$ python -q
>>> import numpy as np
>>> np.set_printoptions(precision=2, suppress=True, linewidth=160, sign=" ")
>>> rd = lambda a: np.round(a, 2) + 0
>>> X = np.array([[0.02, -1.0, 0.0, 3.0, 3.0],
...     [0.0, 1.02, 3.0, 2.0, -3.0],
...     [-1.0, -1.0, -2.98, 0.0, -2.0],
...     [-2.0, -1.0, 3.0, -0.98, -1.0],
...     [0.0, -1.0, 0.0, 3.0, 3.02]])
>>> print(rd(np.linalg.eigvals(X).sum().real))
0.1
>>> print(rd(np.linalg.det(2 * X)), rd(np.linalg.det(X)))
-126.83 -3.96
>>> print(np.kron(np.eye(2, dtype=int), X))
[[ 0.02 -1.    0.    3.    3.    0.   -0.    0.    0.    0.  ]
 [ 0.    1.02  3.    2.   -3.    0.    0.    0.    0.   -0.  ]
 [-1.   -1.   -2.98  0.   -2.   -0.   -0.   -0.    0.   -0.  ]
 [-2.   -1.    3.   -0.98 -1.   -0.   -0.    0.   -0.   -0.  ]
 [ 0.   -1.    0.    3.    3.02  0.   -0.    0.    0.    0.  ]
 [ 0.   -0.    0.    0.    0.    0.02 -1.    0.    3.    3.  ]
 [ 0.    0.    0.    0.   -0.    0.    1.02  3.    2.   -3.  ]
 [-0.   -0.   -0.    0.   -0.   -1.   -1.   -2.98  0.   -2.  ]
 [-0.   -0.    0.   -0.   -0.   -2.   -1.    3.   -0.98 -1.  ]
 [ 0.   -0.    0.    0.    0.    0.   -1.    0.    3.    3.02]]
>>> print(rd(np.einsum("ii->", X)))
0.1
>>> mat = np.load("test19.npy")
>>> print(mat)
[[ 0  1  0  0  1  0]
 [ 1  0  0  0  1  0]
 [ 0  0  0  0  0  0]
 [ 0  0  0  0  0  1]
 [ 1  1  0  0  0  0]
 [ 0  0  0  1  0  0]]
>>> print(np.trace(mat @ mat @ mat) // 6)
1
>>> print(np.argwhere(np.triu(mat)))
[[ 0  1]
 [ 0  4]
 [ 1  4]
 [ 3  5]]
>>> L = np.diag(mat.sum(axis=1)) - mat
>>> print(L)
[[ 2 -1  0  0 -1  0]
 [-1  2  0  0 -1  0]
 [ 0  0  0  0  0  0]
 [ 0  0  0  1  0 -1]
 [-1 -1  0  0  2  0]
 [ 0  0  0 -1  0  1]]
>>> print((np.linalg.eigvalsh(L) < 1e-8).sum())
3
>>> print(np.linalg.matrix_rank(L))
3
>>> print(rd(np.linalg.eigvalsh(L)))
[ 0.  0.  0.  2.  3.  3.]
>>> print(np.flatnonzero(np.linalg.matrix_power((mat != 0) + (mat.T != 0) + np.eye(6), 6)[2]))
[ 2]
>>> print(mat @ mat)
[[ 2  1  0  0  1  0]
 [ 1  2  0  0  1  0]
 [ 0  0  0  0  0  0]
 [ 0  0  0  1  0  0]
 [ 1  1  0  0  2  0]
 [ 0  0  0  0  0  1]]
>>> print((mat != 0).astype(int))
[[ 0  1  0  0  1  0]
 [ 1  0  0  0  1  0]
 [ 0  0  0  0  0  0]
 [ 0  0  0  0  0  1]
 [ 1  1  0  0  0  0]
 [ 0  0  0  1  0  0]]
>>> data = np.loadtxt("block14.csv", delimiter=",")
>>> print(data)
[[ -3.  -3.  -3.  -3.  -3.]
 [ -3.  -6.  -6.  -6.  -6.]
 [ -3.  -6.  -9.  -9.  -9.]
 [ -3.  -6.  -9. -12. -12.]
 [ -3.  -6.  -9. -12. -15.]]
>>> # symmetric, so the eigenvalues are real
>>> evals, vecs = np.linalg.eigh(data)
>>> x0 = np.array([-6, 9, 9, -2, 2])
>>> print(rd(np.linalg.eigvalsh(data[1:, 1:])))
[-36.02  -3.72  -1.4   -0.87]
>>> print(np.abs(data).sum(axis=1).max(), rd(np.abs(evals).max()))
45.0 37.03
>>> print(rd(x0 @ data @ x0 / (x0 @ x0)), rd(evals[0]), rd(evals[-1]))
-8.05 -37.03 -0.81
>>> print(x0 @ data @ x0)
-1659.0
>>> print(rd(vecs * np.abs(evals) @ vecs.T))
[[  3.   3.   3.   3.   3.]
 [  3.   6.   6.   6.   6.]
 [  3.   6.   9.   9.   9.]
 [  3.   6.   9.  12.  12.]
 [  3.   6.   9.  12.  15.]]
